% ipython --no-banner

In [1]: import numpy as np

In [2]: from numpy import linalg as LA

In [3]: np.set_printoptions(precision=3, suppress=True, linewidth=100, floatmode="fixed")

In [4]: X = np.load("layer18.npy")

In [5]: X
Out[5]: 
array([[-2.000,  1.000,  1.000,  1.000,  1.000,  1.000,  1.000,  1.000],
       [ 1.000, -2.000,  1.000,  1.000,  1.000,  1.000,  1.000,  1.000],
       [ 1.000,  1.000, -2.000,  1.000,  1.000,  1.000,  1.000,  1.000],
       [ 1.000,  1.000,  1.000, -2.000,  1.000,  1.000,  1.000,  1.000],
       [ 1.000,  1.000,  1.000,  1.000, -2.000,  1.000,  1.000,  1.000],
       [ 1.000,  1.000,  1.000,  1.000,  1.000, -2.000,  1.000,  1.000],
       [ 1.000,  1.000,  1.000,  1.000,  1.000,  1.000, -2.000,  1.000],
       [ 1.000,  1.000,  1.000,  1.000,  1.000,  1.000,  1.000, -2.000]])

In [6]: # symmetric

In [7]: np.allclose(X @ X.T, X.T @ X)
Out[7]: True

In [8]: print(X @ np.ones(8))
[5.000 5.000 5.000 5.000 5.000 5.000 5.000 5.000]

In [9]: print(X @ (-1.0) ** np.arange(8))
[-3.000  3.000 -3.000  3.000 -3.000  3.000 -3.000  3.000]

In [10]: (X @ X)[0]
Out[10]: array([11.000,  2.000,  2.000,  2.000,  2.000,  2.000,  2.000,  2.000])

In [11]: q, r_ = LA.qr(X)

In [12]: np.allclose(r_.T @ r_, X.T @ X)
Out[12]: True

In [13]: q @ r_
Out[13]: 
array([[-2.000,  1.000,  1.000,  1.000,  1.000,  1.000,  1.000,  1.000],
       [ 1.000, -2.000,  1.000,  1.000,  1.000,  1.000,  1.000,  1.000],
       [ 1.000,  1.000, -2.000,  1.000,  1.000,  1.000,  1.000,  1.000],
       [ 1.000,  1.000,  1.000, -2.000,  1.000,  1.000,  1.000,  1.000],
       [ 1.000,  1.000,  1.000,  1.000, -2.000,  1.000,  1.000,  1.000],
       [ 1.000,  1.000,  1.000,  1.000,  1.000, -2.000,  1.000,  1.000],
       [ 1.000,  1.000,  1.000,  1.000,  1.000,  1.000, -2.000,  1.000],
       [ 1.000,  1.000,  1.000,  1.000,  1.000,  1.000,  1.000, -2.000]])

In [14]: print(np.trace(q @ q.T))
8.0

In [15]: print(np.round(q.T @ q, 3) + 0)
[[1.000 0.000 0.000 0.000 0.000 0.000 0.000 0.000]
 [0.000 1.000 0.000 0.000 0.000 0.000 0.000 0.000]
 [0.000 0.000 1.000 0.000 0.000 0.000 0.000 0.000]
 [0.000 0.000 0.000 1.000 0.000 0.000 0.000 0.000]
 [0.000 0.000 0.000 0.000 1.000 0.000 0.000 0.000]
 [0.000 0.000 0.000 0.000 0.000 1.000 0.000 0.000]
 [0.000 0.000 0.000 0.000 0.000 0.000 1.000 0.000]
 [0.000 0.000 0.000 0.000 0.000 0.000 0.000 1.000]]
